$ ipython --no-banner

In [1]: import numpy as np

In [2]: np.set_printoptions(precision=2, suppress=True, linewidth=200)

In [3]: J = np.load("m.npy")

In [4]: J
Out[4]: 
array([[-0.9 , -0.4 ,  0.3 , -0.3 ,  0.1 ,  0.5 ],
       [-1.13, -0.51,  0.38, -0.48,  0.3 ,  0.74],
       [-0.8 , -1.5 ,  1.  , -0.2 ,  0.7 ,  0.2 ],
       [ 1.5 , -1.2 ,  0.  , -0.7 ,  0.8 ,  0.4 ]])

In [5]: f, v = J[0], J[1]

In [6]: round(f @ v, 2)
Out[6]: np.float64(1.88)

In [7]: pr = (f @ v) / (f @ f) * f

In [8]: np.linalg.matrix_rank(np.outer(f, v))
Out[8]: np.int64(1)

In [9]: v - pr
Out[9]: array([ 0.07,  0.02, -0.02, -0.08,  0.17,  0.07])

In [10]: pr
Out[10]: array([-1.2 , -0.53,  0.4 , -0.4 ,  0.13,  0.67])

In [11]: np.round((v - pr) @ f, 2)
Out[11]: np.float64(0.0)

In [12]: gram = J.T @ J

In [13]: np.round(np.linalg.eigvalsh(gram)[::-1], 2) + 0
Out[13]: array([7.56, 5.11, 0.72, 0.01, 0.  , 0.  ])

In [14]: np.diag(gram)
Out[14]: array([4.98, 4.11, 1.23, 0.85, 1.23, 1.  ])

In [15]: B = J / np.linalg.norm(J, axis=1, keepdims=True)

In [16]: gram = B @ B.T

In [17]: gram[2]
Out[17]: array([0.74, 0.74, 1.  , 0.29])

In [18]: np.argwhere(np.triu(np.abs(gram) > 0.95, 1))
Out[18]: array([[0, 1]])

In [19]: round(np.degrees(np.arccos(np.clip(gram[2, 1], -1, 1))), 2)
Out[19]: np.float64(42.07)

In [20]: (gram - 2 * np.eye(4)).round(6).argmax(axis=1)
Out[20]: array([1, 0, 1, 2])

In [21]: B = J / np.sqrt((J ** 2).mean(axis=1, keepdims=True))

In [22]: np.linalg.matrix_rank(B) == np.linalg.matrix_rank(J)
Out[22]: np.True_

In [23]: np.linalg.matrix_rank(J - J.mean(axis=1, keepdims=True))
Out[23]: np.int64(4)

In [24]: B[0]
Out[24]: array([-1.86, -0.83,  0.62, -0.62,  0.21,  1.03])

In [25]: def softmax(z):
    ...:     e = np.exp(z - z.max(axis=-1, keepdims=True))
    ...:     return e / e.sum(axis=-1, keepdims=True)
    ...: 

In [26]: softmax(J[3])
Out[26]: array([0.45, 0.03, 0.1 , 0.05, 0.22, 0.15])

In [27]: softmax(J).sum(axis=1)
Out[27]: array([1., 1., 1., 1.])

In [28]: softmax(J[3] + -2)
Out[28]: array([0.45, 0.03, 0.1 , 0.05, 0.22, 0.15])

In [29]: S = J @ J.T / np.sqrt(6)

In [30]: softmax(S)
Out[30]: 
array([[0.26, 0.31, 0.31, 0.12],
       [0.25, 0.33, 0.32, 0.11],
       [0.17, 0.22, 0.48, 0.14],
       [0.08, 0.08, 0.16, 0.68]])

In [31]: softmax(S)[3] @ J
Out[31]: array([ 0.74, -1.13,  0.21, -0.57,  0.69,  0.4 ])

In [32]: softmax(S).round(6).argmax(axis=1)
Out[32]: array([1, 1, 2, 3])
